% python3 -q
>>> import numpy as np
>>> np.set_printoptions(suppress=True, linewidth=100)
>>> out = np.array([[-4, 7, 3, -1, -4, 0, 9, 7, 8, -6, 8, -9, -1],
...     [3, -7, -3, 1, 9, -7, 9, 5, 3, -1, 8, -5, 2],
...     [2, -6, 3, -6, 2, 8, -6, 0, -6, -3, 3, -2, -3],
...     [6, 6, 7, -4, -7, 5, -6, -2, 2, 4, -6, -3, 7],
...     [-4, 2, -5, -1, -6, -9, -8, 7, 6, 7, -3, 7, -6],
...     [5, -7, 7, 0, -3, 5, 8, -6, 6, 6, 2, -5, 5],
...     [-2, -2, 2, 9, 7, 0, -1, -4, 1, -1, 5, -5, -8],
...     [0, -8, -3, -5, -6, -6, 2, -5, 8, -3, 6, -6, -4],
...     [-1, 7, 8, 1, 4, -8, 7, -6, -4, 8, -8, 2, 3],
...     [-6, 5, -5, 3, -6, -6, -4, 7, 2, -6, -7, 9, -3],
...     [5, 6, 8, 3, 0, 0, 3, 8, 2, 1, 1, 4, -4],
...     [3, -9, -3, 7, 9, 4, -3, 7, -1, -4, 6, 4, -7],
...     [1, -8, -9, 4, 6, -9, -2, 4, 1, 3, 2, 1, -9]])
>>> M = np.triu(out)
>>> M
array([[-4,  7,  3, -1, -4,  0,  9,  7,  8, -6,  8, -9, -1],
       [ 0, -7, -3,  1,  9, -7,  9,  5,  3, -1,  8, -5,  2],
       [ 0,  0,  3, -6,  2,  8, -6,  0, -6, -3,  3, -2, -3],
       [ 0,  0,  0, -4, -7,  5, -6, -2,  2,  4, -6, -3,  7],
       [ 0,  0,  0,  0, -6, -9, -8,  7,  6,  7, -3,  7, -6],
       [ 0,  0,  0,  0,  0,  5,  8, -6,  6,  6,  2, -5,  5],
       [ 0,  0,  0,  0,  0,  0, -1, -4,  1, -1,  5, -5, -8],
       [ 0,  0,  0,  0,  0,  0,  0, -5,  8, -3,  6, -6, -4],
       [ 0,  0,  0,  0,  0,  0,  0,  0, -4,  8, -8,  2,  3],
       [ 0,  0,  0,  0,  0,  0,  0,  0,  0, -6, -7,  9, -3],
       [ 0,  0,  0,  0,  0,  0,  0,  0,  0,  0,  1,  4, -4],
       [ 0,  0,  0,  0,  0,  0,  0,  0,  0,  0,  0,  4, -7],
       [ 0,  0,  0,  0,  0,  0,  0,  0,  0,  0,  0,  0, -9]])
>>> x = np.array([0, 3, 2, 0, 5, 2, 2, 1, 4, 0, 4, 1, 2])
>>> h = np.maximum(M @ x, 0)
>>> np.maximum(M @ x, 0) - np.maximum(-M @ x, 0)
array([ 85,  70,   0, -44, -50,  57,  -3,  37, -40, -25,   0, -10, -18])
>>> np.round(np.tanh(M @ x), 2)
array([ 1.,  1.,  0., -1., -1.,  1., -1.,  1., -1., -1.,  0., -1., -1.])
>>> np.maximum(M @ (3 * x), 0)
array([255, 210,   0,   0,   0, 171,   0, 111,   0,   0,   0,   0,   0])
>>> M.T @ h
array([ -340,   105,    45,   -15,   290,  -205,  1851,   418,  1528,  -349,  1576, -1622,   192])
>>> np.round(np.linalg.norm(M, 2) / np.linalg.norm(M), 2)
np.float64(0.58)
>>> np.linalg.matrix_rank(M, rtol=0.1)
np.int64(9)
>>> [round(float(x), 2) for x in np.linalg.svd(M, compute_uv=False)[:3]]
[30.79, 23.28, 20.34]
>>> np.linalg.cond(M) > 100
np.True_
>>> rng = np.random.default_rng(57)
>>> out = M + rng.integers(-2, 3, (13, 12)) @ rng.integers(-2, 3, (12, 13))
>>> out
array([[ -8,   5,  -4,  -9,  -8,  -3,  13,   1,  16, -13,  21, -10,   5],
       [  3, -17,  -3,  -5,   4, -14,  12,  -1,   3,  -5,   1,   5,  -8],
       [ -1, -16,   3, -11,   6,   9,  -1, -19,   4, -14,  12,  -1, -11],
       [ -1,   5,  -4,   2, -12,  17,  -1,  -6,   5,   2,  -9,  -8,  15],
       [  8,  -4,  -5,   3,   2,   2,  -8,  -5,   5,   9, -11,   8,  -9],
       [  3,   7,   5,  -1,   5,  14,  12,   0,   0,   1,   9,   3,   1],
       [ -7,  -3,  -6,  -4,   0,  -9,  -5,  -7,   7,  -4,  12,  -8,  -7],
       [ -9,   4,  -4,  -3,  -7,  -7,   3,   7,  -6,  -4,  12, -11,  -3],
       [ -4,   6,  -1,  -5,   6,   1,  -2,  -1,  -1,   1, -16,   9,   2],
       [ -1, -10,  -4,   0,   2, -11,  -2,  -2,  -3,  -5,   3,   6, -14],
       [  2,  -1,  -4,   7,   5, -13, -13,  -3,  10,   6,  -1,   3,  -7],
       [  4,   5, -11,   8,  11,  11,  -2,  -4,   0,   5,   5,  -4,  -4],
       [ -7,  11,  12,  -1,   5,   7,   4,   9,  -5, -13,   5,   7, -12]])
>>> np.abs(out - M).sum(axis=1)
array([73, 71, 90, 63, 66, 70, 56, 76, 52, 60, 70, 77, 89])
>>> z = rng.permutation(13)
>>> z
array([12, 10,  7,  6,  1,  3,  9,  4,  5, 11,  0,  2,  8])
>>> out = M[z][:, z]
>>> np.trace(out)
np.int64(-33)
>>> np.round(np.sort(np.abs(np.linalg.eigvals(out))), 2)
array([1., 1., 3., 4., 4., 4., 4., 5., 5., 6., 6., 7., 9.])
>>> K = np.loadtxt("x.csv", delimiter=",")
>>> K
array([[ 0., -1.,  2.,  1., -2.,  0., -2., -1.],
       [ 0.,  0., -1.,  0., -2.,  1., -1.,  1.],
       [ 0.,  0.,  0., -2., -2.,  0., -1.,  1.],
       [ 0.,  0.,  0.,  0., -1.,  2.,  1.,  0.],
       [ 0.,  0.,  0.,  0.,  0.,  0.,  0.,  2.],
       [ 0.,  0.,  0.,  0.,  0.,  0.,  0., -1.],
       [ 0.,  0.,  0.,  0.,  0.,  0.,  0.,  2.],
       [ 0.,  0.,  0.,  0.,  0.,  0.,  0.,  0.]])
>>> z = rng.permutation(8)
>>> z
array([1, 3, 2, 7, 4, 6, 5, 0])
>>> out = K[z][:, z]
>>> out
array([[ 0.,  0., -1.,  1., -2., -1.,  1.,  0.],
       [ 0.,  0.,  0.,  0., -1.,  1.,  2.,  0.],
       [ 0., -2.,  0.,  1., -2., -1.,  0.,  0.],
       [ 0.,  0.,  0.,  0.,  0.,  0.,  0.,  0.],
       [ 0.,  0.,  0.,  2.,  0.,  0.,  0.,  0.],
       [ 0.,  0.,  0.,  2.,  0.,  0.,  0.,  0.],
       [ 0.,  0.,  0., -1.,  0.,  0.,  0.,  0.],
       [-1.,  1.,  2., -1., -2., -2.,  0.,  0.]])
>>> print(np.round(np.sort(np.abs(np.linalg.eigvals(out))), 2))
[0. 0. 0. 0. 0. 0. 0. 0.]
>>> U, s, VT = np.linalg.svd(M, full_matrices=False)
>>> np.round(np.cumsum(s ** 2) / np.sum(s ** 2), 2)
array([0.34, 0.53, 0.68, 0.81, 0.88, 0.94, 0.97, 0.99, 1.  , 1.  , 1.  , 1.  , 1.  ])
>>> np.round(s / s[0], 2) + 0
array([1.  , 0.76, 0.66, 0.62, 0.48, 0.41, 0.31, 0.21, 0.17, 0.08, 0.03, 0.01, 0.  ])
>>> np.round(np.abs(VT[0]), 2)
array([0.07, 0.02, 0.01, 0.03, 0.17, 0.01, 0.49, 0.02, 0.29, 0.23, 0.56, 0.52, 0.01])
>>> s.round(2) + 0
array([30.79, 23.28, 20.34, 19.05, 14.66, 12.74,  9.63,  6.6 ,  5.24,  2.46,  0.98,  0.38,  0.  ])
>>> round(float(np.sqrt((s ** 2).sum())), 2), round(np.linalg.norm(M), 2)
(53.06, np.float64(53.06))
>>> U, s, VT = np.linalg.svd(K)
>>> vecs = VT[:(s > 1e-8).sum()]
>>> x = K[1] + 3 * K[3] + rng.integers(2) * np.eye(8)[1]
>>> x
array([ 0.,  0., -1.,  0., -5.,  7.,  2.,  1.])
>>> print(np.linalg.matrix_rank(np.vstack([K, x])))
5
>>> arr = np.load("test9.npy")
>>> print(arr)
[[ 0  5  0 12 16  0]
 [ 0  0  0 12 20  0]
 [ 0 16 10  0  8 11]
 [ 0 24 21  0 11 16]
 [ 0  0  6  6 11  6]
 [ 0  6 15  0 27  4]
 [ 0  0  0  5 32  0]
 [ 0  0  0  8 12  0]
 [ 0  0  9  3 19  4]
 [ 0  0  3  5 23  0]
 [ 0 11  8  7 33  0]
 [ 0  2  5  3 28  0]
 [ 0  5  0  9 13  0]
 [ 0  0  0  8 34  0]
 [ 0  6  0  1 18  0]
 [ 0 17 14  0 16  6]
 [ 0 12  9  0  0 16]
 [ 0 13 13  0 12  9]
 [ 0  0  0  0 12  6]
 [ 0  0  0 12 21  0]
 [ 0  0  0  0 13  6]
 [ 0  0  0 10 19  0]]
>>> U, s, VT = np.linalg.svd(arr, full_matrices=False)
>>> np.allclose(U * s @ VT, arr)
True
>>> out = arr + rng.integers(-2, 3, (22, 5)) @ rng.integers(-2, 3, (5, 6))
>>> out
array([[  1,   8,   4,   8,  15,  -3],
       [  2,  -4,   0,   8,  16,  -4],
       [  3,  18,  15,   6,  14,  19],
       [ -1,  24,  18,   0,   9,  17],
       [  0,   0,   4,   2,   5,  -2],
       [ -5,   1,   6,   0,  25,   2],
       [  2,   3,   4,   1,  30,  -1],
       [ -1,   1,  -2,  -2,   2, -15],
       [  0,  -4,   6,   7,  20,   5],
       [ -4,   0,  -3,   1,  18,  -5],
       [  3,  13,  14,  11,  38,   2],
       [  0,   3,   7,  11,  36,   7],
       [  1,   9,   4,   9,  14,  -4],
       [ -4,  -1,  -7,   4,  28,  -7],
       [  4,   9,   7,   5,  23,   6],
       [  1,  18,  17,   4,  21,  11],
       [  1,  13,  12,  10,  10,  29],
       [  1,  13,  13,   4,  13,   7],
       [ -1,   0,  -3,  -8,   4,   1],
       [  0,   1,   3,  22,  32,  11],
       [  2,   1,   3,   8,  20,  16],
       [  3,   2,   5,   8,  18,  -5]])
>>> out - arr
array([[  1,   3,   4,  -4,  -1,  -3],
       [  2,  -4,   0,  -4,  -4,  -4],
       [  3,   2,   5,   6,   6,   8],
       [ -1,   0,  -3,   0,  -2,   1],
       [  0,   0,  -2,  -4,  -6,  -8],
       [ -5,  -5,  -9,   0,  -2,  -2],
       [  2,   3,   4,  -4,  -2,  -1],
       [ -1,   1,  -2, -10, -10, -15],
       [  0,  -4,  -3,   4,   1,   1],
       [ -4,   0,  -6,  -4,  -5,  -5],
       [  3,   2,   6,   4,   5,   2],
       [  0,   1,   2,   8,   8,   7],
       [  1,   4,   4,   0,   1,  -4],
       [ -4,  -1,  -7,  -4,  -6,  -7],
       [  4,   3,   7,   4,   5,   6],
       [  1,   1,   3,   4,   5,   5],
       [  1,   1,   3,  10,  10,  13],
       [  1,   0,   0,   4,   1,  -2],
       [ -1,   0,  -3,  -8,  -8,  -5],
       [  0,   1,   3,  10,  11,  11],
       [  2,   1,   3,   8,   7,  10],
       [  3,   2,   5,  -2,  -1,  -5]])
